In [1]: import numpy as np

In [2]: np.set_printoptions(precision=2, suppress=True, linewidth=160, floatmode="fixed")

In [3]: X = np.array([[5, 0, 2, 3, 2, 2],
   ...:     [2, 5, 0, 2, 3, 2],
   ...:     [2, 2, 5, 0, 2, 3],
   ...:     [3, 2, 2, 5, 0, 2],
   ...:     [2, 3, 2, 2, 5, 0],
   ...:     [0, 2, 3, 2, 2, 5]])

In [4]: X
Out[4]: 
array([[5, 0, 2, 3, 2, 2],
       [2, 5, 0, 2, 3, 2],
       [2, 2, 5, 0, 2, 3],
       [3, 2, 2, 5, 0, 2],
       [2, 3, 2, 2, 5, 0],
       [0, 2, 3, 2, 2, 5]])

In [5]: M2 = np.linalg.inv(X)

In [6]: round(np.linalg.det(X) * np.linalg.det(M2), 2)
Out[6]: np.float64(1.0)

In [7]: np.linalg.det(X) * M2
Out[7]: 
array([[ 1232.00,   784.00,   560.00,  -336.00,  -784.00, -1008.00],
       [-1008.00,  1232.00,   784.00,   560.00,  -336.00,  -784.00],
       [ -784.00, -1008.00,  1232.00,   784.00,   560.00,  -336.00],
       [ -336.00,  -784.00, -1008.00,  1232.00,   784.00,   560.00],
       [  560.00,  -336.00,  -784.00, -1008.00,  1232.00,   784.00],
       [  784.00,   560.00,  -336.00,  -784.00, -1008.00,  1232.00]])

In [8]: np.round(X @ M2, 2) + 0
Out[8]: 
array([[1.00, 0.00, 0.00, 0.00, 0.00, 0.00],
       [0.00, 1.00, 0.00, 0.00, 0.00, 0.00],
       [0.00, 0.00, 1.00, 0.00, 0.00, 0.00],
       [0.00, 0.00, 0.00, 1.00, 0.00, 0.00],
       [0.00, 0.00, 0.00, 0.00, 1.00, 0.00],
       [0.00, 0.00, 0.00, 0.00, 0.00, 1.00]])

In [9]: rng = np.random.default_rng(584245)

In [10]: idx = rng.permutation(6)

In [11]: M2 = X[:, idx] * rng.choice([-1, 1], 6)

In [12]: M2
Out[12]: 
array([[ 3, -2, -2,  5,  0, -2],
       [ 2,  0, -2,  2, -5, -3],
       [ 0, -5, -3,  2, -2, -2],
       [ 5, -2, -2,  3, -2,  0],
       [ 2, -2,  0,  2, -3, -5],
       [ 2, -3, -5,  0, -2, -2]])

In [13]: left, _, Vh = np.linalg.svd(X.T @ M2)

In [14]: np.round(left @ Vh, 2) + 0
Out[14]: 
array([[ 0.00,  0.00,  0.00,  1.00,  0.00,  0.00],
       [ 0.00,  0.00,  0.00,  0.00, -1.00,  0.00],
       [ 0.00, -1.00,  0.00,  0.00,  0.00,  0.00],
       [ 1.00,  0.00,  0.00,  0.00,  0.00,  0.00],
       [ 0.00,  0.00,  0.00,  0.00,  0.00, -1.00],
       [ 0.00,  0.00, -1.00,  0.00,  0.00,  0.00]])

In [15]: np.round(np.linalg.lstsq(X, M2)[0], 2) + 0
Out[15]: 
array([[ 0.00,  0.00,  0.00,  1.00,  0.00,  0.00],
       [ 0.00,  0.00,  0.00,  0.00, -1.00,  0.00],
       [ 0.00, -1.00,  0.00,  0.00,  0.00,  0.00],
       [ 1.00,  0.00,  0.00,  0.00,  0.00,  0.00],
       [ 0.00,  0.00,  0.00,  0.00,  0.00, -1.00],
       [ 0.00,  0.00, -1.00,  0.00,  0.00,  0.00]])

In [16]: mat = np.tril(np.array([[1, 1, 0, 2, 1, 1, 0],
    ...:     [2, 0, 0, 2, 2, 0, 2],
    ...:     [1, 0, 1, 2, 0, 1, 0],
    ...:     [1, 0, 0, 0, 2, 0, 1],
    ...:     [0, 0, 2, 2, 2, 2, 2],
    ...:     [2, 0, 0, 0, 1, 0, 0],
    ...:     [2, 2, 0, 2, 2, 1, 2]]), -1) + np.eye(7, dtype=int)

In [17]: mat
Out[17]: 
array([[1, 0, 0, 0, 0, 0, 0],
       [2, 1, 0, 0, 0, 0, 0],
       [1, 0, 1, 0, 0, 0, 0],
       [1, 0, 0, 1, 0, 0, 0],
       [0, 0, 2, 2, 1, 0, 0],
       [2, 0, 0, 0, 1, 1, 0],
       [2, 2, 0, 2, 2, 1, 1]])

In [18]: np.sort(np.linalg.eigvals(mat))
Out[18]: array([1.00, 1.00, 1.00, 1.00, 1.00, 1.00, 1.00])

In [19]: np.linalg.matrix_rank(mat - mat[0, 0] * np.eye(7))
Out[19]: np.int64(4)

In [20]: gram = mat.T @ mat

In [21]: np.allclose(gram, gram.T)
Out[21]: True

In [22]: np.trace(gram), (mat ** 2).sum()
Out[22]: (np.int64(43), np.int64(43))

In [23]: gram
Out[23]: 
array([[15,  6,  1,  5,  6,  4,  2],
       [ 6,  5,  0,  4,  4,  2,  2],
       [ 1,  0,  5,  4,  2,  0,  0],
       [ 5,  4,  4,  9,  6,  2,  2],
       [ 6,  4,  2,  6,  6,  3,  2],
       [ 4,  2,  0,  2,  3,  2,  1],
       [ 2,  2,  0,  2,  2,  1,  1]])

In [24]: np.linalg.svd(mat, compute_uv=False) ** 2
Out[24]: array([27.80,  8.81,  3.95,  1.56,  0.80,  0.06,  0.01])

In [25]: np.linalg.eigvalsh(gram)[::-1]
Out[25]: array([27.80,  8.81,  3.95,  1.56,  0.80,  0.06,  0.01])

In [26]: np.linalg.matrix_rank(gram, rtol=0.1)
Out[26]: np.int64(3)

In [27]: np.argsort(-np.linalg.norm(gram, axis=0).round(6), kind="stable")[:3]
Out[27]: array([0, 3, 4])

In [28]: np.linalg.cond(gram) > 100
Out[28]: np.True_

In [29]: [round(float(x), 2) for x in np.linalg.svd(gram, compute_uv=False)[:3]]
Out[29]: [27.8, 8.81, 3.95]

In [30]: K = np.loadtxt("w.csv", delimiter=",")

In [31]: K.round(2) + 0
Out[31]: 
array([[ -5.35,  -3.00,   9.62,  -4.54,   8.43],
       [ -1.31,  -3.00,   4.77,  -2.92,   1.16],
       [  9.45,  -3.00,  -8.15,   1.38, -18.22],
       [ -0.64,  -3.00,   3.97,  -2.66,  -0.05],
       [  1.82,  -3.00,   1.01,  -1.67,  -4.48],
       [ -7.96,  -3.00,  12.75,  -5.58,  13.12],
       [  2.34,  -3.00,   0.39,  -1.46,  -5.42],
       [  4.63,  -3.00,  -2.36,  -0.55,  -9.54],
       [  6.17,  -3.00,  -4.20,   0.07, -12.30],
       [ -1.02,  -3.00,   4.42,  -2.81,   0.63],
       [ -3.22,  -3.00,   7.06,  -3.69,   4.59],
       [ -1.16,  -3.00,   4.59,  -2.86,   0.89],
       [  2.20,  -3.00,   0.56,  -1.52,  -5.16],
       [  0.31,  -3.00,   2.82,  -2.27,  -1.76],
       [  4.09,  -3.00,  -1.71,  -0.76,  -8.57],
       [ -2.75,  -3.00,   6.50,  -3.50,   3.75],
       [ -2.57,  -3.00,   6.28,  -3.43,   3.42],
       [  8.29,  -3.00,  -6.75,   0.92, -16.12],
       [  4.26,  -3.00,  -1.91,  -0.70,  -8.86],
       [  1.44,  -3.00,   1.47,  -1.82,  -3.80],
       [ -8.33,  -3.00,  13.20,  -5.73,  13.80],
       [ -6.05,  -3.00,  10.46,  -4.82,   9.69],
       [  8.88,  -3.00,  -7.45,   1.15, -17.18],
       [  7.29,  -3.00,  -5.55,   0.52, -14.33],
       [  5.00,  -3.00,  -2.80,  -0.40, -10.20],
       [  5.17,  -3.00,  -3.00,  -0.33, -10.50],
       [  6.30,  -3.00,  -4.35,   0.12, -12.53],
       [ -8.32,  -3.00,  13.18,  -5.73,  13.77],
       [ -3.29,  -3.00,   7.15,  -3.72,   4.72],
       [ -0.73,  -3.00,   4.07,  -2.69,   0.11],
       [  7.76,  -3.00,  -6.11,   0.70, -15.17],
       [  8.92,  -3.00,  -7.50,   1.17, -17.26],
       [  1.48,  -3.00,   1.42,  -1.81,  -3.87],
       [  0.00,  -3.00,   3.20,  -2.40,  -1.21],
       [  3.60,  -3.00,  -1.12,  -0.96,  -7.68],
       [  0.77,  -3.00,   2.28,  -2.09,  -2.58],
       [  1.85,  -3.00,   0.98,  -1.66,  -4.53],
       [ 12.12,  -3.00, -11.34,   2.45, -23.01],
       [  4.63,  -3.00,  -2.35,  -0.55,  -9.53],
       [ -0.86,  -3.00,   4.23,  -2.74,   0.34],
       [  7.16,  -3.00,  -5.39,   0.46, -14.09],
       [  8.27,  -3.00,  -6.72,   0.91, -16.08],
       [  7.10,  -3.00,  -5.32,   0.44, -13.97]])

In [32]: w1 = np.array([[1, 2, 2, 0, 1, 3],
    ...:     [1, 0, 1, 0, 1, 1],
    ...:     [1, 0, 0, 1, 1, 0],
    ...:     [1, 2, 0, 3, 3, 0],
    ...:     [3, 3, 0, 0, 1, 2]])

In [33]: coef = np.array([1, 2, 2, 1, 2, -1])

In [34]: act = np.maximum(K @ w1 + coef, 0)

In [35]: (act > 0).mean(axis=0)
Out[35]: array([0.28, 0.21, 0.60, 0.00, 0.07, 0.00])

In [36]: Z = np.array([[2, -5], [0, 4], [5, -1], [-1, -3], [-1, 0], [5, 1]])

In [37]: w1 @ Z
Out[37]: 
array([[26,  4],
       [11, -5],
       [ 0, -8],
       [-4, -6],
       [15, -1]])
